>>> import numpy as np
>>> from numpy import linalg as LA
>>> np.set_printoptions(suppress=True, linewidth=120)
>>> M = np.array([[1.23, 0.31, -1.23, 1.47, -0.42, 1.28, 0.01],
...     [0.2, 1.4, 0.0, -0.2, 0.2, -0.7, 0.7],
...     [0.3, 0.0, 0.4, 0.1, 0.4, 0.5, -1.9],
...     [1.4, 0.2, -1.3, 1.4, -0.4, 1.2, 0.3],
...     [-0.4, -0.8, -1.6, 0.4, 0.4, -0.2, -0.7]])
>>> f = np.array([6, -3])
>>> print(np.round(np.polyval(f, M[0]), 2))
[  4.38  -1.14 -10.38   5.82  -5.52   4.68  -2.94]
>>> print(np.round(np.correlate(M[0], M[2], "full"), 2) + 0)
[-2.34  0.03  2.98 -3.16  1.56 -2.05  0.48  1.16 -0.4   0.95 -0.12  0.38  0.  ]
>>> print(np.round(np.cross(M[0, :3], M[2, :3]), 2))
[ 0.12 -0.86 -0.09]
>>> A2 = M / np.sqrt((M ** 2).mean(axis=1, keepdims=True))
>>> print(LA.matrix_rank(A2) == LA.matrix_rank(M))
True
>>> print(LA.matrix_rank(M - M.mean(axis=1, keepdims=True)))
5
>>> print(A2[3].round(2))
[ 1.37  0.2  -1.27  1.37 -0.39  1.17  0.29]
>>> left, sig = LA.svd(M)
Traceback (most recent call last):
  File "<python-input-12>", line 1, in <module>
    left, sig = LA.svd(M)
    ^^^^^^^^^
ValueError: too many values to unpack (expected 2)
>>> left, sig, Vh = LA.svd(M, full_matrices=False)
>>> print(np.round(left.T @ left, 2) + 0)
[[1. 0. 0. 0. 0.]
 [0. 1. 0. 0. 0.]
 [0. 0. 1. 0. 0.]
 [0. 0. 0. 1. 0.]
 [0. 0. 0. 0. 1.]]
>>> print(left.shape, sig.shape, Vh.shape)
(5, 5) (5,) (5, 7)
>>> print(np.allclose(left * sig @ Vh, M))
True
>>> print(np.round(np.abs(Vh[0]), 2))
[0.45 0.02 0.53 0.54 0.13 0.46 0.02]
>>> A2 = M / LA.norm(M, axis=1, keepdims=True)
>>> G = A2 @ A2.T
>>> print(np.argwhere(np.triu(np.abs(G) > 0.95, 1)))
[[0 3]]
>>> print((G - 2 * np.eye(5)).round(6).argmax(axis=1))
[3 3 4 0 0]
>>> print((np.abs(G) > 0.9).astype(int))
[[1 0 0 1 0]
 [0 1 0 0 0]
 [0 0 1 0 0]
 [1 0 0 1 0]
 [0 0 0 0 1]]
>>> print(np.round(LA.norm(A2, axis=1), 2))
[1. 1. 1. 1. 1.]
>>> print(G[0].round(2))
[ 1.   -0.13  0.09  0.99  0.25]
>>> W = np.array([[7, -7, -9, -9],
...     [-7, 5, 3, 4],
...     [0, 2, -2, 6],
...     [2, 1, -8, -9],
...     [-9, -6, -7, 1],
...     [8, 3, -8, 0],
...     [7, -8, 3, -9]])
>>> beta = np.array([3, 0, 0, 1])
>>> hid = np.maximum(M @ W + beta, 0)
>>> print((hid > 0).mean(axis=0))
[0.4 0.2 0.2 0.4]
>>> print(LA.matrix_rank(hid))
3
>>> print((hid > 0).astype(int))
[[1 0 0 0]
 [0 0 1 1]
 [0 1 0 1]
 [1 0 0 0]
 [0 0 0 0]]
>>> basis = np.array([[-2, -1, -1], [-1, 2, -2], [1, -1, 1], [-2, 1, -2]])
>>> print(W @ basis)
[[  2 -21  16]
 [  4  18  -8]
 [-16  12 -18]
 [  5  -1   6]
 [ 15   5  12]
 [-27   6 -22]
 [ 15 -35  30]]
>>> print(np.round(hid @ basis, 2))
[[-52.94 -26.47 -26.47]
 [  9.3   -9.8    9.3 ]
 [-47.7   43.5  -60.8 ]
 [-59.   -29.5  -29.5 ]
 [  0.     0.     0.  ]]
>>> W0 = np.loadtxt("block9.csv", delimiter=",")
>>> print(W0)
[[ 1.8 -0.2 -1.2 -1.  -1.1 -0.8 -0.9]
 [-0.2 -0.9  0.3  1.3  0.1  1.4 -1.2]
 [ 0.1  0.8  0.6 -0.6 -0.9  0.   0.7]
 [ 0.2  0.1 -0.6  1.  -0.1 -1.9 -0.8]
 [-0.7  0.2  0.6  0.6  0.5 -0.3 -0.3]
 [-2.1  1.6 -1.5 -0.6  0.5  0.5 -1.3]
 [ 0.4 -0.3 -3.6 -0.7  0.9  1.4  0.3]
 [-0.2  0.6  1.8 -1.3 -1.6 -0.1  1.5]
 [ 1.1 -1.1 -2.7 -1.7  1.2  0.6 -1.3]
 [-0.5 -1.9  0.6  1.1  0.7  0.7 -1.3]
 [-0.3 -2.7  5.7 -1.1  1.1 -0.2 -1. ]
 [-0.3 -1.   6.6  0.9 -2.2  0.6  0. ]]
>>> f = np.array([3, 2, -1])
>>> print(np.round(np.polyval(f, W0[8]), 2))
[ 4.83  0.43 15.47  4.27  5.72  1.28  1.47]
>>> print(np.round(np.cross(W0[8, :3], W0[7, :3]), 2))
[-0.36 -1.44  0.44]
>>> E = np.load("out14.npy")
>>> print(E)
[[-1  0  0  0  0  0  0  0  0  0  0  0]
 [ 0  2  0  0  0  0  0  0  0  0  0  0]
 [ 0  0  2  0  0  0  0  0  0  0  0  0]
 [ 0  0  0  1  0  0  0  0  0  0  0  0]
 [ 0  0  0  0 -1  0  0  0  0  0  0  0]
 [ 0  0  0  0  0 -2  0  0  0  0  0  0]
 [ 0  0  0  0  0  0  2  0  0  0  0  0]
 [ 0  0  0  0  0  0  0  0  0  0  0  0]
 [ 0  0  0  0  0  0  0  0  3  0  0  0]
 [ 0  0  0  0  0  0  0  0  0  2  0  0]
 [ 0  0  0  0  0  0  0  0  0  0  2  0]
 [ 0  0  0  0  0  0  0  0  0  0  0  3]]
>>> ev, V = LA.eigh(E)
>>> x = np.array([1, 2, 3, -2, 0, 1, -3, -4, 4, 2, 4, 4])
>>> print(np.round(x @ E @ x / (x @ x), 2), ev[0], ev[-1])
1.89 -2.0 3.0
>>> print(np.round(LA.eigvalsh(E[1:, 1:]), 2))
[-2. -1.  0.  1.  2.  2.  2.  2.  2.  3.  3.]
>>> rng = np.random.default_rng(72)
>>> z = rng.permutation(12)
>>> print(z)
[ 8  1  2  6  5  7  3 11  4  9 10  0]
>>> A2 = E[z][:, z]
>>> print(A2)
[[ 3  0  0  0  0  0  0  0  0  0  0  0]
 [ 0  2  0  0  0  0  0  0  0  0  0  0]
 [ 0  0  2  0  0  0  0  0  0  0  0  0]
 [ 0  0  0  2  0  0  0  0  0  0  0  0]
 [ 0  0  0  0 -2  0  0  0  0  0  0  0]
 [ 0  0  0  0  0  0  0  0  0  0  0  0]
 [ 0  0  0  0  0  0  1  0  0  0  0  0]
 [ 0  0  0  0  0  0  0  3  0  0  0  0]
 [ 0  0  0  0  0  0  0  0 -1  0  0  0]
 [ 0  0  0  0  0  0  0  0  0  2  0  0]
 [ 0  0  0  0  0  0  0  0  0  0  2  0]
 [ 0  0  0  0  0  0  0  0  0  0  0 -1]]
>>> print(np.round(np.sort(np.abs(LA.eigvals(A2))), 2))
[0. 1. 1. 1. 2. 2. 2. 2. 2. 2. 3. 3.]
>>> print(np.diag(A2))
[ 3  2  2  2 -2  0  1  3 -1  2  2 -1]
>>> print(round(float(LA.det(A2)), 2), round(LA.det(E[z]), 2))
0.0 0.0
>>> print(np.allclose(A2, E))
False
>>> print([round(float(LA.det(E[:i, :i])), 2) + 0 for i in range(1, 13)])
[-1.0, -2.0, -4.0, -4.0, 4.0, -8.0, -16.0, 0.0, 0.0, 0.0, 0.0, 0.0]
>>> print(np.all(LA.eigvalsh(E) > 0))
False
>>> try:
...     LA.cholesky(E)
... except LA.LinAlgError as e:
...     print(e)
... 
Matrix is not positive definite
>>> print(round(LA.eigvalsh(E).min(), 2))
-2.0
>>> print(np.round(LA.svd(E, compute_uv=False), 2))
[3. 3. 2. 2. 2. 2. 2. 2. 1. 1. 1. 0.]
>>> print(E @ E.T)
[[1 0 0 0 0 0 0 0 0 0 0 0]
 [0 4 0 0 0 0 0 0 0 0 0 0]
 [0 0 4 0 0 0 0 0 0 0 0 0]
 [0 0 0 1 0 0 0 0 0 0 0 0]
 [0 0 0 0 1 0 0 0 0 0 0 0]
 [0 0 0 0 0 4 0 0 0 0 0 0]
 [0 0 0 0 0 0 4 0 0 0 0 0]
 [0 0 0 0 0 0 0 0 0 0 0 0]
 [0 0 0 0 0 0 0 0 9 0 0 0]
 [0 0 0 0 0 0 0 0 0 4 0 0]
 [0 0 0 0 0 0 0 0 0 0 4 0]
 [0 0 0 0 0 0 0 0 0 0 0 9]]
>>> print(E.T @ E)
[[1 0 0 0 0 0 0 0 0 0 0 0]
 [0 4 0 0 0 0 0 0 0 0 0 0]
 [0 0 4 0 0 0 0 0 0 0 0 0]
 [0 0 0 1 0 0 0 0 0 0 0 0]
 [0 0 0 0 1 0 0 0 0 0 0 0]
 [0 0 0 0 0 4 0 0 0 0 0 0]
 [0 0 0 0 0 0 4 0 0 0 0 0]
 [0 0 0 0 0 0 0 0 0 0 0 0]
 [0 0 0 0 0 0 0 0 9 0 0 0]
 [0 0 0 0 0 0 0 0 0 4 0 0]
 [0 0 0 0 0 0 0 0 0 0 4 0]
 [0 0 0 0 0 0 0 0 0 0 0 9]]
>>> print(E[:, 7] @ E[:, 3])
0
>>> print(np.round(LA.pinv(E), 2))
[[-1.    0.    0.    0.    0.    0.    0.    0.    0.    0.    0.    0.  ]
 [ 0.    0.5   0.    0.    0.    0.    0.    0.    0.    0.    0.    0.  ]
 [ 0.    0.    0.5   0.    0.    0.    0.    0.    0.    0.    0.    0.  ]
 [ 0.    0.    0.    1.    0.    0.    0.    0.    0.    0.    0.    0.  ]
 [ 0.    0.    0.    0.   -1.    0.    0.    0.    0.    0.    0.    0.  ]
 [ 0.    0.    0.    0.    0.   -0.5   0.    0.    0.    0.    0.    0.  ]
 [ 0.    0.    0.    0.    0.    0.    0.5   0.    0.    0.    0.    0.  ]
 [ 0.    0.    0.    0.    0.    0.    0.    0.    0.    0.    0.    0.  ]
 [ 0.    0.    0.    0.    0.    0.    0.    0.    0.33  0.    0.    0.  ]
 [ 0.    0.    0.    0.    0.    0.    0.    0.    0.    0.5   0.    0.  ]
 [ 0.    0.    0.    0.    0.    0.    0.    0.    0.    0.    0.5   0.  ]
 [ 0.    0.    0.    0.    0.    0.    0.    0.    0.    0.    0.    0.33]]
